In [1]: import numpy as np

In [2]: np.set_printoptions(precision=2, suppress=True, linewidth=200, sign=" ")

In [3]: J = np.load("arr.npy")

In [4]: J
Out[4]: 
array([[ 0.72,  2.77, -3.72,  0.23],
       [-1.77,  2.36, -1.3 ,  0.64],
       [-0.42,  1.53, -0.95,  1.47],
       [-3.06, -0.12,  3.53,  3.12],
       [ 4.17,  0.29, -2.29,  2.71],
       [-0.07,  0.1 ,  1.03,  2.9 ],
       [-0.34,  3.54, -4.19, -0.54],
       [-1.28, -0.03,  2.11,  3.03],
       [-3.22,  3.13, -1.47, -0.13],
       [ 3.33,  0.55, -2.1 ,  2.45],
       [ 2.38, -0.34, -0.02,  3.34],
       [ 2.15,  1.84, -3.28,  1.16],
       [ 4.05,  2.61, -5.85,  0.39],
       [ 1.06,  1.54, -2.04,  1.46],
       [-4.63,  3.21, -0.59, -0.21]])

In [5]: r = np.linalg.matrix_rank(J)

In [6]: r
Out[6]: np.int64(3)

In [7]: ns = np.linalg.svd(J)[2][r:].T

In [8]: np.linalg.matrix_rank(J.T @ J), np.linalg.matrix_rank(J @ J.T)
Out[8]: (np.int64(3), np.int64(3))

In [9]: [int(np.linalg.matrix_rank(np.delete(J, i, axis=0))) for i in range(15)]
Out[9]: [3, 3, 3, 3, 3, 3, 3, 3, 3, 3, 3, 3, 3, 3, 3]

In [10]: np.round(J @ ns, 2) + 0
Out[10]: 
array([[ 0.],
       [ 0.],
       [ 0.],
       [ 0.],
       [ 0.],
       [ 0.],
       [ 0.],
       [ 0.],
       [ 0.],
       [ 0.],
       [ 0.],
       [ 0.],
       [ 0.],
       [ 0.],
       [ 0.]])

In [11]: ns.shape
Out[11]: (4, 1)
